>>> import numpy as np
>>> import numpy.linalg as la
>>> np.set_printoptions(precision=2, suppress=True, linewidth=120, floatmode="fixed")
>>> K = np.cumsum(np.array([[-1, -1, 2, 0],
...     [0, -1, -2, -1],
...     [-2, -1, -2, 2],
...     [0, 0, 1, 0],
...     [0, -2, 1, -1],
...     [-2, -1, 1, 1],
...     [2, 1, -2, 0],
...     [2, 1, 0, 2],
...     [1, -2, -2, 1],
...     [0, 2, -2, -1],
...     [0, -2, -2, -1],
...     [0, 0, 2, -1],
...     [0, 2, 2, -1],
...     [-2, 0, 1, -1],
...     [2, 1, 2, -1],
...     [2, -2, -2, -2]]), axis=0)
>>> K
array([[-1, -1,  2,  0],
       [-1, -2,  0, -1],
       [-3, -3, -2,  1],
       [-3, -3, -1,  1],
       [-3, -5,  0,  0],
       [-5, -6,  1,  1],
       [-3, -5, -1,  1],
       [-1, -4, -1,  3],
       [ 0, -6, -3,  4],
       [ 0, -4, -5,  3],
       [ 0, -6, -7,  2],
       [ 0, -6, -5,  1],
       [ 0, -4, -3,  0],
       [-2, -4, -2, -1],
       [ 0, -3,  0, -2],
       [ 2, -5, -2, -4]])
>>> q, vecs = la.qr(K[:, :3])[0], la.qr(K[:, 3:])[0]
>>> sig = la.svd(q.T @ vecs, compute_uv=False)
>>> print(np.degrees(np.arccos(sig.clip(0, 1))))
[54.00]
>>> round(la.norm(q @ q.T - vecs @ vecs.T, 2), 2)
np.float64(1.0)
>>> d = la.norm(K[:, None] - K[None], axis=-1)
>>> d[7].round(6).argsort(kind="stable")[:4]
array([7, 3, 6, 2])
>>> data = np.loadtxt("m.csv", delimiter=",")
>>> data
array([[ 4.50, -1.75, -3.75,  1.75, -3.75,  1.00,  1.50],
       [-2.52,  0.98,  2.10, -0.98,  2.10, -0.56, -0.84],
       [ 0.54, -0.21, -0.45,  0.21, -0.45,  0.12,  0.18],
       [-1.26,  0.49,  1.05, -0.49,  1.05, -0.28, -0.42],
       [-2.88,  1.12,  2.40, -1.12,  2.40, -0.64, -0.96],
       [-4.32,  1.68,  3.60, -1.68,  3.60, -0.96, -1.44],
       [-0.72,  0.28,  0.60, -0.28,  0.60, -0.16, -0.24],
       [-0.18,  0.07,  0.15, -0.07,  0.15, -0.04, -0.06],
       [ 0.90, -0.35, -0.75,  0.35, -0.75,  0.20,  0.30],
       [-0.36,  0.14,  0.30, -0.14,  0.30, -0.08, -0.12]])
>>> left, sig, Vt = la.svd(data)
>>> np.argmax(sig[:-1] / (sig[1:] + 1e-6)) + 1
np.int64(1)
>>> M2 = left[:, :1] @ np.diag(sig[:1]) @ Vt[:1]
>>> print(la.matrix_rank(data, rtol=0.05))
1
>>> round(float(np.abs(data - M2).max()), 2)
0.0
>>> np.round(la.norm(data - M2) / la.norm(data), 2)
np.float64(0.0)
>>> r = la.matrix_rank(data)
>>> r
np.int64(1)
>>> ns = la.svd(data)[2][r:].T
>>> ns @ ns.T
array([[ 0.65,  0.14,  0.29, -0.14,  0.29, -0.08, -0.12],
       [ 0.14,  0.95, -0.11,  0.05, -0.11,  0.03,  0.05],
       [ 0.29, -0.11,  0.76,  0.11, -0.24,  0.06,  0.10],
       [-0.14,  0.05,  0.11,  0.95,  0.11, -0.03, -0.05],
       [ 0.29, -0.11, -0.24,  0.11,  0.76,  0.06,  0.10],
       [-0.08,  0.03,  0.06, -0.03,  0.06,  0.98, -0.03],
       [-0.12,  0.05,  0.10, -0.05,  0.10, -0.03,  0.96]])
>>> print([int(la.matrix_rank(np.delete(data, i, axis=0))) for i in range(10)])
[1, 1, 1, 1, 1, 1, 1, 1, 1, 1]
>>> print([int(la.matrix_rank(data[:, :j + 1])) for j in range(7)])
[1, 1, 1, 1, 1, 1, 1]
>>> [int(la.matrix_rank(data[:i])) for i in range(1, len(data) + 1)]
[1, 1, 1, 1, 1, 1, 1, 1, 1, 1]
>>> np.allclose(data @ ns, 0)
True
>>> r0, v = data[1], data[5]
>>> round(float(r0 @ v), 2)
31.05
>>> pr = (r0 @ v) / (r0 @ r0) * r0
>>> print(pr)
[-4.32  1.68  3.60 -1.68  3.60 -0.96 -1.44]
>>> round(float((v - pr) @ r0), 2)
0.0
>>> round(la.norm(r0 + v) ** 2 + la.norm(r0 - v) ** 2, 2)
np.float64(142.67)
>>> M2 = np.array([[1, 2], [3, 2], [2, 2], [1, 3], [3, 3], [2, 1], [0, 0]])
>>> np.einsum("ij,ij->i", data, data)
array([57.75, 18.11,  0.83,  4.53, 23.65, 53.22,  1.48,  0.09,  2.31,  0.37])
>>> la.matrix_rank(data @ M2)
np.int64(1)
>>> print(np.vstack([data, M2.T]).shape)
(12, 7)
>>> print(la.matrix_rank(np.vstack([data, M2.T])))
3
